>>> import numpy as np
>>> np.set_printoptions(suppress=True, linewidth=100)
>>> def rnd(a):
...     return np.round(a, 3) + 0
... 
>>> K = np.loadtxt("x.csv", delimiter=",")
>>> K
array([[  1.,   1.,   1.,   1.,  -2.],
       [  0.,   0.,   1.,  -1.,  -2.],
       [  2.,   2.,  -1.,  -1.,  -2.],
       [  2.,   3.,  -3.,   1.,  -2.],
       [  3.,   5.,  -4.,   3.,  -4.],
       [  2.,   4.,  -3.,   3.,  -3.],
       [  3.,   4.,  -3.,   3.,  -4.],
       [  4.,   3.,  -2.,   2.,  -2.],
       [  6.,   2.,  -1.,   1.,  -1.],
       [  7.,   0.,  -1.,  -1.,  -1.],
       [  6.,   1.,   0.,  -2.,  -1.],
       [  5.,   3.,   0.,   0.,  -1.],
       [  3.,   1.,   1.,   2.,  -2.],
       [  4.,   0.,   1.,   4.,  -3.],
       [  3.,   0.,   1.,   6.,  -3.],
       [  3.,  -1.,   1.,   8.,  -2.],
       [  1.,  -1.,  -1.,  10.,   0.],
       [  0.,   1.,   1.,   9.,   2.],
       [ -1.,   0.,  -1.,   8.,   1.],
       [ -2.,   2.,  -3.,  10.,   2.],
       [ -4.,   0.,  -4.,  10.,   3.],
       [ -6.,   1.,  -5.,  11.,   4.],
       [ -8.,   0.,  -7.,   9.,   2.],
       [ -8.,   0.,  -7.,  11.,   3.],
       [ -7.,   1.,  -7.,  12.,   4.],
       [ -9.,   0.,  -6.,  13.,   4.],
       [-11.,  -2.,  -6.,  13.,   6.],
       [-12.,   0.,  -5.,  14.,   8.],
       [-13.,   1.,  -3.,  15.,   6.],
       [-11.,   1.,  -3.,  13.,   5.],
       [ -9.,  -1.,  -5.,  14.,   5.]])
>>> Ac = (K - K.mean(axis=0)) / K.std(axis=0)
>>> rnd(Ac.std(axis=0))
array([1., 1., 1., 1., 1.])
>>> np.argwhere(np.abs(Ac) > 2)
array([[ 4,  1],
       [27,  4]])
>>> c = np.linalg.lstsq(np.delete(Ac, 0, axis=1), Ac[:, 0])[0]
>>> rnd(1 - np.var(Ac[:, 0] - np.delete(Ac, 0, axis=1) @ c))
np.float64(0.884)
>>> np.abs(c).argmax()
np.int64(3)
>>> A = np.load("case11.npy")
>>> A
array([[ -2.219, -11.632,   2.569,   0.185],
       [ -5.633,  -3.171,  -0.702,  -7.616],
       [ -1.785,  -5.132,   0.177,  -3.793],
       [ -4.768, -20.294,   4.685,   2.696],
       [ -5.567,  -6.355,   0.09 ,  -6.069],
       [ -3.676, -13.874,   2.101,  -1.167],
       [-11.198, -13.976,   2.16 ,  -5.582],
       [ -5.336, -15.696,   3.718,   0.445],
       [ -5.517,  -8.051,  -0.09 ,  -6.14 ],
       [  2.008,  -4.736,  -0.027,  -1.862],
       [ -7.72 ,  -8.049,   0.829,  -6.084],
       [  0.564,  -8.188,   1.427,  -0.201],
       [  1.171,  -8.218,   0.616,  -1.052],
       [  3.099, -11.138,   2.031,   2.52 ],
       [ -3.57 ,  -4.465,  -0.254,  -5.577],
       [ -5.833, -10.646,   2.248,  -2.563],
       [ -6.129, -16.383,   3.003,  -1.034],
       [ -7.582, -10.864,   1.732,  -4.365]])
>>> proj = A @ np.linalg.solve(A.T @ A, A.T)
>>> rnd(np.trace(proj))
np.float64(4.0)
>>> rnd(proj @ A[:, 1])
array([-11.632,  -3.171,  -5.132, -20.294,  -6.355, -13.874, -13.976, -15.696,  -8.051,  -4.736,
        -8.049,  -8.188,  -8.218, -11.138,  -4.465, -10.646, -16.383, -10.864])
>>> mat = np.loadtxt("a.csv", delimiter=",")
>>> mat
array([[-0.007,  1.804, -0.004, -1.82 ],
       [ 1.2  , -0.7  , -0.3  , -0.9  ],
       [ 0.   ,  1.8  ,  0.   , -1.8  ]])
>>> rnd(np.linalg.norm(mat, 2) / np.linalg.norm(mat))
np.float64(0.907)
>>> [round(float(x), 3) for x in np.linalg.svd(mat, compute_uv=False)[:3]]
[3.616, 1.675, 0.01]
>>> np.linalg.cond(mat) > 100
np.True_
>>> mat.reshape(-1, 2)
array([[-0.007,  1.804],
       [-0.004, -1.82 ],
       [ 1.2  , -0.7  ],
       [-0.3  , -0.9  ],
       [ 0.   ,  1.8  ],
       [ 0.   , -1.8  ]])
>>> t3 = mat.reshape(3, 2, -1)
>>> rnd(t3.sum(axis=1))
array([[-0.011, -0.016],
       [ 0.9  , -1.6  ],
       [ 0.   ,  0.   ]])
>>> t3.shape
(3, 2, 2)
>>> np.einsum("ihd,jhd->hij", t3, t3).shape
(2, 3, 3)
>>> out = mat / np.linalg.norm(mat, axis=1, keepdims=True)
>>> G = out @ out.T
>>> rnd(np.degrees(np.arccos(np.clip(G[1, 2], -1, 1))))
np.float64(85.178)
>>> (np.abs(G) > 0.9).astype(int)
array([[1, 0, 1],
       [0, 1, 0],
       [1, 0, 1]])
>>> rnd(G[1])
array([0.085, 1.   , 0.084])
>>> (G - 2 * np.eye(3)).round(6).argmax(axis=1)
array([2, 0, 0])
>>> np.argwhere(np.triu(np.abs(G) > 0.95, 1))
array([[0, 2]])
>>> f = np.array([1, 4, 2])
>>> rnd(np.polyval(f, mat[1]))
array([ 8.24, -0.31,  0.89, -0.79])
>>> rnd(np.array([np.convolve(row, f, "same") for row in mat]))
array([[ 1.776,  7.198,  1.772, -7.288],
       [ 4.1  , -0.7  , -3.5  , -4.2  ],
       [ 1.8  ,  7.2  ,  1.8  , -7.2  ]])
>>> rnd(np.correlate(mat[1], mat[2], "full"))
array([-2.16,  1.26,  2.7 ,  0.36, -0.54, -1.62,  0.  ])
>>> Ac = A - A.mean(axis=0)
>>> U, sigma, VT = np.linalg.svd(Ac, full_matrices=False)
>>> rnd(Ac.mean(axis=0))
array([0., 0., 0., 0.])
>>> rnd(sigma)
array([22.253, 17.762,  2.282,  0.001])
>>> np.linalg.matrix_rank(Ac)
np.int64(4)
>>> E = np.loadtxt("test11.csv", delimiter=",")
>>> rnd(E)
array([[  5.685,  -6.542,  -6.532,  -6.293],
       [  0.744,  -1.452, -13.092,  -0.629],
       [  9.502,  14.346,  -3.112,  -4.035],
       [-12.944,   3.797,  -7.453,   1.253],
       [  0.009,   6.705,   1.976,  -8.608],
       [ -3.232,  -4.943,   4.855, -11.163]])
>>> rng = np.random.default_rng(68)
>>> out = E + rng.integers(-2, 3, (6, 1)) @ rng.integers(-2, 3, (1, 4))
>>> rnd(out)
array([[  5.685,  -6.542,  -6.532,  -6.293],
       [  0.744,  -1.452, -13.092,  -0.629],
       [  9.502,  14.346,  -3.112,  -4.035],
       [ -8.944,   5.797,  -3.453,   5.253],
       [ -1.991,   5.705,  -0.024, -10.608],
       [ -1.232,  -3.943,   6.855,  -9.163]])
>>> rnd(out - E)
array([[ 0.,  0.,  0.,  0.],
       [ 0.,  0.,  0.,  0.],
       [ 0.,  0.,  0.,  0.],
       [ 4.,  2.,  4.,  4.],
       [-2., -1., -2., -2.],
       [ 2.,  1.,  2.,  2.]])
>>> x = np.array([0, 1, -1, -3])
>>> rhs = out @ x
>>> rnd(np.linalg.pinv(out) @ out)
array([[1., 0., 0., 0.],
       [0., 1., 0., 0.],
       [0., 0., 1., 0.],
       [0., 0., 0., 1.]])
>>> rnd(np.linalg.lstsq(out, rhs)[0])
array([ 0.,  1., -1., -3.])
>>> rhs = rhs + 0.1 * rng.normal(size=6)
>>> rnd(rhs)
array([18.951, 13.531, 29.596, -6.657, 37.636, 16.745])
>>> c, *_ = np.linalg.lstsq(out, rhs)
>>> rnd(np.linalg.norm(rhs - out @ c))
np.float64(0.056)
>>> x = np.array([2, 2, 0, 0])
>>> rhs = E @ x
>>> rnd(np.linalg.solve(E.T @ E, E.T @ rhs))
array([2., 2., 0., 0.])
>>> rnd(np.linalg.pinv(E) @ E)
array([[1., 0., 0., 0.],
       [0., 1., 0., 0.],
       [0., 0., 1., 0.],
       [0., 0., 0., 1.]])
>>> rhs = rhs + 0.05 * rng.normal(size=6)
>>> rnd(rhs)
array([ -1.817,  -1.344,  47.73 , -18.26 ,  13.427, -16.389])
>>> c, *_ = np.linalg.lstsq(E, rhs)
>>> c.round()
array([ 2.,  2., -0.,  0.])
>>> rnd(np.linalg.norm(rhs - E @ c))
np.float64(0.085)
>>> [round(float(np.linalg.norm(np.linalg.solve(E.T @ E + lam * np.eye(4), E.T @ rhs))), 2) for lam in (0, 1, 10, 100)]
[2.83, 2.82, 2.76, 2.24]
>>> out = np.array([[2, 2, 2], [0, 2, 2], [2, 1, 1], [0, 0, 0]])
>>> rnd(np.einsum("ik,kj->ji", E, out))
array([[ -1.694, -24.695,  12.779, -40.794,   3.972,   3.246],
       [ -8.246, -14.507,  44.583, -25.747,  15.406, -11.494],
       [ -8.246, -14.507,  44.583, -25.747,  15.406, -11.494]])
>>> rnd(np.einsum("ij->j", E))
array([ -0.235,  11.911, -23.357, -29.476])
>>> np.linalg.matrix_rank(np.vstack([E, out.T]))
np.int64(4)
>>> np.vstack([E, out.T]).shape
(9, 4)
>>> rnd(np.einsum("ij,ij->i", E, E))
array([157.403, 174.455, 322.053, 239.077, 122.96 , 183.069])
>>> rnd(out.T @ E.T)
array([[ -1.694, -24.695,  12.779, -40.794,   3.972,   3.246],
       [ -8.246, -14.507,  44.583, -25.747,  15.406, -11.494],
       [ -8.246, -14.507,  44.583, -25.747,  15.406, -11.494]])
